$ python -q
>>> import numpy as np
>>> import numpy.linalg as la
>>> np.set_printoptions(precision=2, suppress=True, linewidth=200, legacy="1.25")
>>> rd = lambda a: np.round(a, 2) + 0
>>> M = np.array([[0, -1, 0, 0, -2, 0],
...     [-1, 1, 1, -2, 2, 2],
...     [-2, -2, -1, -4, -4, -2],
...     [0, 1, 0, 0, 0, 0],
...     [1, -1, -1, 0, 0, 0],
...     [2, 2, 1, 0, 0, 0]])
>>> T = np.stack([M, 3 * M, M[::-1]])
>>> T.shape
(3, 6, 6)
>>> (T @ M.T).shape
(3, 6, 6)
>>> q, V = la.qr(M[:, :5])[0], la.qr(M[:, 5:])[0]
>>> sig = la.svd(q.T @ V, compute_uv=False)
>>> (sig > 0.9).sum()
1
>>> rd(np.degrees(np.arccos(sig.clip(0, 1))))
array([19.11])
>>> rd(la.norm(q @ q.T - V @ V.T, 2))
1.0
>>> A = np.loadtxt("mat.csv", delimiter=",")
>>> rd(A)
array([[ 1.01,  0.99, -1.96,  0.01, -0.02, -2.02,  1.  ,  0.02, -0.98],
       [ 1.  ,  1.  , -2.03,  0.  ,  0.01, -1.99,  0.99,  0.  , -1.  ],
       [ 1.05,  0.97, -2.03, -0.03,  0.  , -2.02,  0.98,  0.01, -0.99],
       [ 2.01, -1.98,  2.02, -1.97,  1.  ,  1.01,  1.97, -0.97,  1.99],
       [ 1.99, -2.02,  2.01, -2.03,  0.97,  1.03,  1.97, -1.06,  2.  ],
       [ 1.98, -2.04,  1.99, -2.03,  1.01,  0.98,  2.03, -0.99,  2.01],
       [ 0.  , -0.01, -1.97,  0.97,  0.  , -2.  ,  0.99,  1.96, -1.03],
       [ 0.02,  0.02, -1.98,  1.03, -0.01, -1.99,  0.99,  2.02, -1.02],
       [-0.01,  0.03, -1.99,  1.02,  0.05, -2.03,  1.03,  2.02, -1.01]])
>>> rd(A.mean(axis=0))
array([ 1.01, -0.34, -0.66, -0.34,  0.34, -1.  ,  1.33,  0.33, -0.01])
>>> A.shape
(9, 9)
>>> left, sig, Vh = la.svd(A)
>>> rd(sig)
array([10.55,  6.45,  3.07,  0.1 ,  0.06,  0.06,  0.03,  0.02,  0.01])
>>> np.argmax(sig[:-1] / (sig[1:] + 1e-6)) + 1
3
>>> M2 = left[:, :3] @ np.diag(sig[:3]) @ Vh[:3]
>>> rd(la.norm(A - M2) / la.norm(A))
0.01
>>> la.matrix_rank(A, rtol=0.05)
3
>>> rd(np.abs(A - M2).max())
0.04
>>> rd(la.norm(A - M2, 2)), rd(sig[3])
(0.1, 0.1)
>>> def softmax(z):
...     e = np.exp(z - z.max(axis=-1, keepdims=True))
...     return e / e.sum(axis=-1, keepdims=True)
... 
>>> rd(softmax(A[6]))
array([0.06, 0.06, 0.01, 0.16, 0.06, 0.01, 0.17, 0.44, 0.02])
>>> rd(softmax(10 * A[6]))
array([0., 0., 0., 0., 0., 0., 0., 1., 0.])
>>> rd(softmax(A).sum(axis=1))
array([1., 1., 1., 1., 1., 1., 1., 1., 1.])
>>> rd(softmax(A[6] + 4))
array([0.06, 0.06, 0.01, 0.16, 0.06, 0.01, 0.17, 0.44, 0.02])
>>> att = A @ A.T / np.sqrt(9)
>>> rd(softmax(att)[6] @ A)
array([ 0.17,  0.17, -1.98,  0.84,  0.01, -2.01,  1.  ,  1.67, -1.02])
>>> rd(softmax(att))
array([[0.21, 0.22, 0.22, 0.  , 0.  , 0.  , 0.11, 0.11, 0.12],
       [0.21, 0.22, 0.23, 0.  , 0.  , 0.  , 0.11, 0.11, 0.12],
       [0.22, 0.22, 0.23, 0.  , 0.  , 0.  , 0.11, 0.11, 0.12],
       [0.  , 0.  , 0.  , 0.32, 0.34, 0.35, 0.  , 0.  , 0.  ],
       [0.  , 0.  , 0.  , 0.32, 0.34, 0.35, 0.  , 0.  , 0.  ],
       [0.  , 0.  , 0.  , 0.32, 0.34, 0.35, 0.  , 0.  , 0.  ],
       [0.05, 0.05, 0.06, 0.  , 0.  , 0.  , 0.27, 0.28, 0.29],
       [0.05, 0.05, 0.05, 0.  , 0.  , 0.  , 0.27, 0.28, 0.29],
       [0.05, 0.05, 0.05, 0.  , 0.  , 0.  , 0.27, 0.28, 0.29]])
